$ python3 -q
>>> import numpy as np
>>> import numpy.linalg as la
>>> np.set_printoptions(precision=1, suppress=True, linewidth=100, sign=" ")
>>> K = np.load("mat.npy")
>>> K
array([[  2,  -1,  -2,  -2,   1],
       [  2,  -1,  -2,  -4,   3],
       [  2,  -2,  -1,  -6,   1],
       [  4,  -1,   1,  -4,   2],
       [  5,  -1,  -1,  -3,   0],
       [  5,   0,  -1,  -1,  -2],
       [  7,  -1,  -2,  -2,  -2],
       [  8,  -2,   0,  -1,  -3],
       [ 10,  -3,  -1,   1,  -3],
       [  9,  -2,  -2,   3,  -3],
       [  9,  -3,  -1,   5,  -1],
       [  9,  -4,  -3,   5,   1],
       [  9,  -4,  -2,   3,   0],
       [  9,  -2,  -3,   1,   1],
       [ 10,  -1,  -4,  -1,   2],
       [ 10,   1,  -6,  -1,   2],
       [ 10,   3,  -7,   1,   1],
       [  8,   5,  -7,   1,  -1],
       [  7,   3,  -5,   2,  -3],
       [  6,   1,  -7,   0,  -4],
       [  4,  -1,  -9,  -2,  -6],
       [  4,   0, -10,  -4,  -5],
       [  6,   1,  -9,  -5,  -3]])
>>> B = K[0, 0] * K[1:] - np.outer(K[1:, 0], K[0])
>>> B
array([[  0,   0,   0,  -4,   4],
       [  0,  -2,   2,  -8,   0],
       [  0,   2,  10,   0,   0],
       [  0,   3,   8,   4,  -5],
       [  0,   5,   8,   8,  -9],
       [  0,   5,  10,  10, -11],
       [  0,   4,  16,  14, -14],
       [  0,   4,  18,  22, -16],
       [  0,   5,  14,  24, -15],
       [  0,   3,  16,  28, -11],
       [  0,   1,  12,  28,  -7],
       [  0,   1,  14,  24,  -9],
       [  0,   5,  12,  20,  -7],
       [  0,   8,  12,  18,  -6],
       [  0,  12,   8,  18,  -6],
       [  0,  16,   6,  22,  -8],
       [  0,  18,   2,  18, -10],
       [  0,  13,   4,  18, -13],
       [  0,   8,  -2,  12, -14],
       [  0,   2, -10,   4, -16],
       [  0,   4, -12,   0, -14],
       [  0,   8,  -6,   2, -12]])
>>> la.matrix_rank(B), la.matrix_rank(K)
(np.int64(4), np.int64(5))
>>> K[:, 0] / K[0, 0]
array([ 1. ,  1. ,  1. ,  2. ,  2.5,  2.5,  3.5,  4. ,  5. ,  4.5,  4.5,  4.5,  4.5,  4.5,  5. ,
        5. ,  5. ,  4. ,  3.5,  3. ,  2. ,  2. ,  3. ])
>>> f, v = K[19], K[15]
>>> f @ f
np.int64(102)
>>> pr = (f @ v) / (f @ f) * f
>>> pr
array([ 5.6,  0.9, -6.5,  0. , -3.7])
>>> B = np.c_[K[:, :2] @ np.array([[2, -2], [0, 2]]), np.array([-2, -1, -1, 0, 2, 2, -1, 1, -2, -2, 1, 0, 1, 2, -1, 0, 2, -1, 2, 2, 2, -1, 0])]
>>> B
array([[  4,  -6,  -2],
       [  4,  -6,  -1],
       [  4,  -8,  -1],
       [  8, -10,   0],
       [ 10, -12,   2],
       [ 10, -10,   2],
       [ 14, -16,  -1],
       [ 16, -20,   1],
       [ 20, -26,  -2],
       [ 18, -22,  -2],
       [ 18, -24,   1],
       [ 18, -26,   0],
       [ 18, -26,   1],
       [ 18, -22,   2],
       [ 20, -22,  -1],
       [ 20, -18,   0],
       [ 20, -14,   2],
       [ 16,  -6,  -1],
       [ 14,  -8,   2],
       [ 12, -10,   2],
       [  8, -10,   2],
       [  8,  -8,  -1],
       [ 12, -10,   0]])
>>> np.round(la.lstsq(K, B[:, 0])[0], 1) + 0
array([ 2.,  0.,  0.,  0.,  0.])
>>> E = np.loadtxt("a.csv", delimiter=",")
>>> E
array([[ 0.,  0.,  0.,  0.,  0.,  0.],
       [ 0.,  0.,  0.,  0.,  0.,  0.],
       [ 0.,  0.,  0.,  0.,  0.,  0.],
       [ 7.,  7.,  4.,  0.,  0.,  0.],
       [ 4.,  1.,  9.,  0.,  0.,  0.],
       [ 3.,  4.,  3.,  0.,  0.,  0.]])
>>> C2 = E.T @ E
>>> la.matrix_rank(C2)
np.int64(3)
>>> np.trace(C2), (E ** 2).sum()
(np.float64(246.0), np.float64(246.0))
>>> C2
array([[  74.,   65.,   73.,    0.,    0.,    0.],
       [  65.,   66.,   49.,    0.,    0.,    0.],
       [  73.,   49.,  106.,    0.,    0.,    0.],
       [   0.,    0.,    0.,    0.,    0.,    0.],
       [   0.,    0.,    0.,    0.,    0.,    0.],
       [   0.,    0.,    0.,    0.,    0.,    0.]])
>>> np.allclose(C2, C2.T)
True
>>> (E @ E.T).shape
(6, 6)
>>> la.eigvalsh(C2)[::-1]
array([ 208.9,   36.3,    0.7,    0. ,    0. ,    0. ])
>>> W0 = np.array([[-7, 0, 0, 0, 0, 0, 0],
...     [6, -5, 0, 0, 0, 0, 0],
...     [6, 6, 2, 0, 0, 0, 0],
...     [0, -1, -1, -3, 0, 0, 0],
...     [-1, -4, 6, -6, -7, 0, 0],
...     [-1, 5, 0, 4, -3, 6, 0],
...     [6, -1, -1, 0, 0, -8, -3]])
>>> la.matrix_rank(E, rtol=0.1)
np.int64(2)
>>> np.round(la.norm(E, 2) / la.norm(E), 1)
np.float64(0.9)
>>> [round(float(x), 1) for x in la.svd(E, compute_uv=False)[:3]]
[14.5, 6.0, 0.8]
>>> round(la.norm(W0, 2), 1)
np.float64(14.3)
>>> round(float(la.norm(W0, 1)), 1), np.round(la.norm(W0, np.inf), 1)
(27.0, np.float64(24.0))
>>> round(la.norm(W0) ** 2 / la.norm(W0, 2) ** 2, 1)
np.float64(2.6)
>>> la.norm(W0, axis=0)
array([ 12.6,  10.2,   6.5,   7.8,   7.6,  10. ,   3. ])
>>> round(float(la.norm(W0[2], 1)), 1), np.round(la.norm(W0[2], np.inf), 1)
(14.0, np.float64(6.0))
>>> f, v = W0[3], W0[2]
>>> f @ v
np.int64(-8)
>>> pr = (f @ v) / (f @ f) * f
>>> round(float(la.norm(f + v) ** 2 + la.norm(f - v) ** 2), 1)
174.0
>>> O, V = la.qr(W0[:, :4])[0], la.qr(W0[:, 4:])[0]
>>> sigma = la.svd(O.T @ V, compute_uv=False)
>>> round(la.norm(O @ O.T - V @ V.T, 2), 1)
np.float64(1.0)
>>> B = W0 / np.sqrt((W0 ** 2).mean(axis=1, keepdims=True))
>>> la.matrix_rank(B) == la.matrix_rank(W0)
np.True_
>>> F = np.load("run19.npy")
>>> F
array([[  2,   3,   4,   5,   6],
       [  7,   8,   9,  10,  11],
       [ 12,  13,  14,  15,  16],
       [ 17,  18,  19,  20,  21],
       [ 22,  23,  24,  25,  26],
       [ 27,  28,  29,  30,  31]])
>>> la.cond(F) > 100
np.True_
>>> round(la.norm(F, 2) / la.norm(F), 1)
np.float64(1.0)
>>> [round(float(x), 1) for x in la.svd(F, compute_uv=False)[:3]]
[102.0, 3.6, 0.0]
